% python3 -q
>>> import numpy as np
>>> np.set_printoptions(precision=2, suppress=True, linewidth=120)
>>> def rd(a):
...     return np.round(a, 2) + 0
... 
>>> m1 = np.load("x.npy")
>>> m1
array([[ 8.01,  5.01,  2.99,  7.99,  1.99,  1.99,  7.99,  7.  ,  2.01,  4.03,  3.02,  8.04,  7.  ,  6.01],
       [ 0.  ,  0.01,  0.02, -0.05,  0.01,  0.02,  0.02,  0.02, -0.01, -0.03, -0.02, -0.03,  0.03,  0.01],
       [ 8.01,  5.  ,  3.02,  8.  ,  1.97,  1.99,  8.  ,  7.  ,  1.98,  3.99,  3.01,  8.02,  7.03,  6.  ],
       [ 8.  ,  5.03,  2.98,  7.98,  2.01,  1.99,  7.97,  6.99,  2.01,  3.98,  3.04,  7.98,  6.99,  5.98],
       [16.01, 10.01,  5.99, 15.99,  3.99,  3.96, 16.  , 14.01,  4.04,  8.01,  5.98, 16.01, 13.99, 12.  ],
       [24.  , 14.99,  9.02, 24.02,  6.01,  6.  , 24.  , 21.02,  5.98, 12.  ,  9.01, 24.02, 21.  , 17.96],
       [16.02,  9.98,  6.01, 16.  ,  3.98,  4.01, 16.01, 14.03,  4.01,  8.01,  6.04, 16.  , 14.  , 11.97],
       [ 8.01,  5.  ,  3.01,  8.  ,  2.  ,  1.99,  8.  ,  7.  ,  2.  ,  3.98,  3.02,  8.02,  7.01,  6.02],
       [24.03, 14.99,  9.01, 24.  ,  6.01,  6.01, 24.  , 21.03,  5.99, 12.  ,  9.01, 24.02, 21.03, 17.97],
       [ 0.  ,  0.01,  0.02, -0.02,  0.01,  0.01,  0.04,  0.01,  0.01,  0.03, -0.02, -0.03, -0.01, -0.01],
       [16.02, 10.02,  6.  , 15.99,  4.  ,  3.98, 15.99, 14.02,  3.99,  7.97,  5.97, 15.99, 14.01, 12.03]])
>>> left, sig, Vh = np.linalg.svd(m1)
>>> rd(sig)
array([125.23,   0.11,   0.1 ,   0.09,   0.07,   0.06,   0.04,   0.03,   0.03,   0.03,   0.01])
>>> other = left[:, :1] @ np.diag(sig[:1]) @ Vh[:1]
>>> np.linalg.matrix_rank(m1, rtol=0.05)
np.int64(1)
>>> rd(np.linalg.norm(m1 - other, 2)), rd(sig[1])
(np.float64(0.11), np.float64(0.11))
>>> rd(np.linalg.norm(m1 - other) / np.linalg.norm(m1))
np.float64(0.0)
